$ python3 -q
>>> import numpy as np
>>> import numpy.linalg as la
>>> np.set_printoptions(precision=2, suppress=True, linewidth=140)
>>> J = np.load("w.npy")
>>> J
array([[0.15, 0.24, 0.05, 0.05, 0.24, 0.05],
       [0.24, 0.4 , 0.08, 0.08, 0.4 , 0.08],
       [0.05, 0.08, 0.02, 0.02, 0.08, 0.02],
       [0.05, 0.08, 0.02, 0.02, 0.08, 0.02],
       [0.24, 0.4 , 0.08, 0.08, 0.4 , 0.08],
       [0.05, 0.08, 0.02, 0.02, 0.08, 0.02]])
>>> def softmax(z):
...     e = np.exp(z - z.max(axis=-1, keepdims=True))
...     return e / e.sum(axis=-1, keepdims=True)
... 
>>> softmax(10 * J[3])
array([0.17, 0.23, 0.12, 0.12, 0.23, 0.12])
>>> softmax(J).sum(axis=1)
array([1., 1., 1., 1., 1., 1.])
>>> softmax(J[3])
array([0.17, 0.17, 0.16, 0.16, 0.17, 0.16])
>>> scores = J @ J.T / np.sqrt(6)
>>> softmax(scores).round(6).argmax(axis=1)
array([1, 1, 1, 1, 1, 1])
>>> softmax(scores + np.triu(np.full(scores.shape, -np.inf), 1))
array([[1.  , 0.  , 0.  , 0.  , 0.  , 0.  ],
       [0.48, 0.52, 0.  , 0.  , 0.  , 0.  ],
       [0.33, 0.34, 0.33, 0.  , 0.  , 0.  ],
       [0.25, 0.25, 0.25, 0.25, 0.  , 0.  ],
       [0.2 , 0.21, 0.19, 0.19, 0.21, 0.  ],
       [0.17, 0.17, 0.16, 0.16, 0.17, 0.16]])
>>> vals, V = la.eigh(J)
>>> np.unique(vals.round(6) + 0, return_counts=True)[1]
array([5, 1])
>>> print(round(vals.sum(), 2), np.round(np.trace(J), 2))
1.0 1.0
>>> np.abs(V[:, -1]).round(6).argmax()
np.int64(1)
>>> np.round(la.eigvalsh(J @ J), 2) + 0
array([0., 0., 0., 0., 0., 1.])
>>> print(np.round(V.T @ J @ V, 2) + 0)
[[0. 0. 0. 0. 0. 0.]
 [0. 0. 0. 0. 0. 0.]
 [0. 0. 0. 0. 0. 0.]
 [0. 0. 0. 0. 0. 0.]
 [0. 0. 0. 0. 0. 0.]
 [0. 0. 0. 0. 0. 1.]]
>>> vals.round(2) + 0
array([0., 0., 0., 0., 0., 1.])
>>> [round(float(x), 2) for x in la.svd(J, compute_uv=False)[:3]]
[1.0, 0.0, 0.0]
>>> x0 = np.array([4, 8, -9, 1, -7, -4])
>>> print(round(float(np.trace(J)), 2))
1.0
>>> J @ J @ x0
array([0.24, 0.4 , 0.08, 0.08, 0.4 , 0.08])
>>> la.eigvalsh(2 * J - np.eye(6))
array([-1., -1., -1., -1., -1.,  1.])
>>> print(J @ x0)
[0.24 0.4  0.08 0.08 0.4  0.08]
>>> arr = np.array([[0, -3, -4, -3, -3, 2],
...     [-5, 3, 0, -4, -4, 4],
...     [0, 3, -2, -2, 0, 3],
...     [-2, -4, 4, 1, -1, 5],
...     [-5, 3, 1, 0, -5, 0],
...     [3, -4, 2, -3, -4, 1]])
>>> arr[:, 5] = 3 * arr[:, 0]
>>> arr
array([[  0,  -3,  -4,  -3,  -3,   0],
       [ -5,   3,   0,  -4,  -4, -15],
       [  0,   3,  -2,  -2,   0,   0],
       [ -2,  -4,   4,   1,  -1,  -6],
       [ -5,   3,   1,   0,  -5, -15],
       [  3,  -4,   2,  -3,  -4,   9]])
>>> x0 = np.array([-1, -2, 2, -1, 1, -1])
>>> arr * x0
array([[ 0,  6, -8,  3, -3,  0],
       [ 5, -6,  0,  4, -4, 15],
       [ 0, -6, -4,  2,  0,  0],
       [ 2,  8,  8, -1, -1,  6],
       [ 5, -6,  2,  0, -5, 15],
       [-3,  8,  4,  3, -4, -9]])
>>> arr @ (2 * x0)
array([ -4,  28, -16,  44,  22,  -2])
>>> np.sign((arr @ x0).round(6))
array([-1,  1, -1,  1,  1, -1])
>>> print(la.norm(arr @ x0) <= la.norm(arr, 2) * la.norm(x0) + 1e-9)
True
>>> (arr * x0).sum(axis=1)
array([-2, 14, -8, 22, 11, -1])
>>> print(arr @ x0)
[-2 14 -8 22 11 -1]
>>> left, sv, vt = la.svd(arr)
>>> V = vt[:(sv > 1e-8).sum()]
>>> rng = np.random.default_rng(75)
>>> x0 = arr[1] + 4 * arr[4] + rng.integers(2) * np.eye(6)[1]
>>> x0
array([-25.,  16.,   4.,  -4., -24., -75.])
>>> round(float(la.norm(x0 - V.T @ V @ x0)), 2)
0.0
>>> print(np.round(V.T @ V, 2) + 0)
[[0.1 0.  0.  0.  0.  0.3]
 [0.  1.  0.  0.  0.  0. ]
 [0.  0.  1.  0.  0.  0. ]
 [0.  0.  0.  1.  0.  0. ]
 [0.  0.  0.  0.  1.  0. ]
 [0.3 0.  0.  0.  0.  0.9]]
>>> M2 = arr + rng.integers(-2, 3, (6, 5)) @ rng.integers(-2, 3, (5, 6))
>>> M2
array([[ -4, -10, -10,   7,  -3,  -2],
       [ -7,   4,  -5,  -4,   1, -10],
       [ 10,   7,  -5,  -6,   0,  -1],
       [ -2,  -1,  13,   0,   1, -12],
       [ -5,   1,  -1,  -4,  -7,  -9],
       [  7,  -9,  -6,   0,  -7,  10]])
>>> la.matrix_rank(M2 - arr, tol=1e-8)
np.int64(5)
>>> X = np.arange(35).reshape(5, 7) + 5
>>> X
array([[ 5,  6,  7,  8,  9, 10, 11],
       [12, 13, 14, 15, 16, 17, 18],
       [19, 20, 21, 22, 23, 24, 25],
       [26, 27, 28, 29, 30, 31, 32],
       [33, 34, 35, 36, 37, 38, 39]])
>>> M2 = X / np.sqrt((X ** 2).mean(axis=1, keepdims=True))
>>> la.matrix_rank(M2) == la.matrix_rank(X)
np.True_
>>> print(X - X.mean(axis=1, keepdims=True))
[[-3. -2. -1.  0.  1.  2.  3.]
 [-3. -2. -1.  0.  1.  2.  3.]
 [-3. -2. -1.  0.  1.  2.  3.]
 [-3. -2. -1.  0.  1.  2.  3.]
 [-3. -2. -1.  0.  1.  2.  3.]]
>>> left, sv, vt = la.svd(J)
>>> V = vt[:(sv > 1e-8).sum()]
>>> x0 = J[2] + 2 * J[3] + rng.integers(2) * np.eye(6)[3]
>>> x0
array([0.15, 0.24, 0.05, 1.05, 0.24, 0.05])
>>> print(np.allclose(V.T @ V @ x0, x0))
False
>>> la.matrix_rank(np.vstack([J, x0]))
np.int64(2)
>>> M2 = np.array([[3, 0], [-3, -5]])
>>> cent = np.array([[-4, 2], [-3, -3]])
>>> K = np.kron(M2, cent)
>>> K
array([[-12,   6,   0,   0],
       [ -9,  -9,   0,   0],
       [ 12,  -6,  20, -10],
       [  9,   9,  15,  15]])
>>> hat = np.triu(np.array([[0, 0, 2, -1], [2, -2, 1, 2], [0, 2, -2, 2], [0, 2, 1, -2]]), 1) + np.eye(4)
>>> M2 = hat @ K @ la.inv(hat)
>>> hat @ K - K @ hat
array([[ 15., -21.,  43., -59.],
       [ 30.,  12.,  77.,  29.],
       [ 18.,  18.,  12.,  14.],
       [  0.,   0., -27., -39.]])
>>> la.matrix_rank(M2)
np.int64(4)
>>> round(la.eigvals(K).sum().real, 2)
np.float64(14.0)
>>> round(la.det(K.T), 2)
np.float64(72900.0)
>>> np.poly(K)
array([    1.,   -14.,  -123.,  3780., 72900.])
>>> np.kron(np.eye(2, dtype=int), K)
array([[-12,   6,   0,   0,   0,   0,   0,   0],
       [ -9,  -9,   0,   0,   0,   0,   0,   0],
       [ 12,  -6,  20, -10,   0,   0,   0,   0],
       [  9,   9,  15,  15,   0,   0,   0,   0],
       [  0,   0,   0,   0, -12,   6,   0,   0],
       [  0,   0,   0,   0,  -9,  -9,   0,   0],
       [  0,   0,   0,   0,  12,  -6,  20, -10],
       [  0,   0,   0,   0,   9,   9,  15,  15]])
>>> print(np.round(la.det(K[::-1]), 2))
72900.0
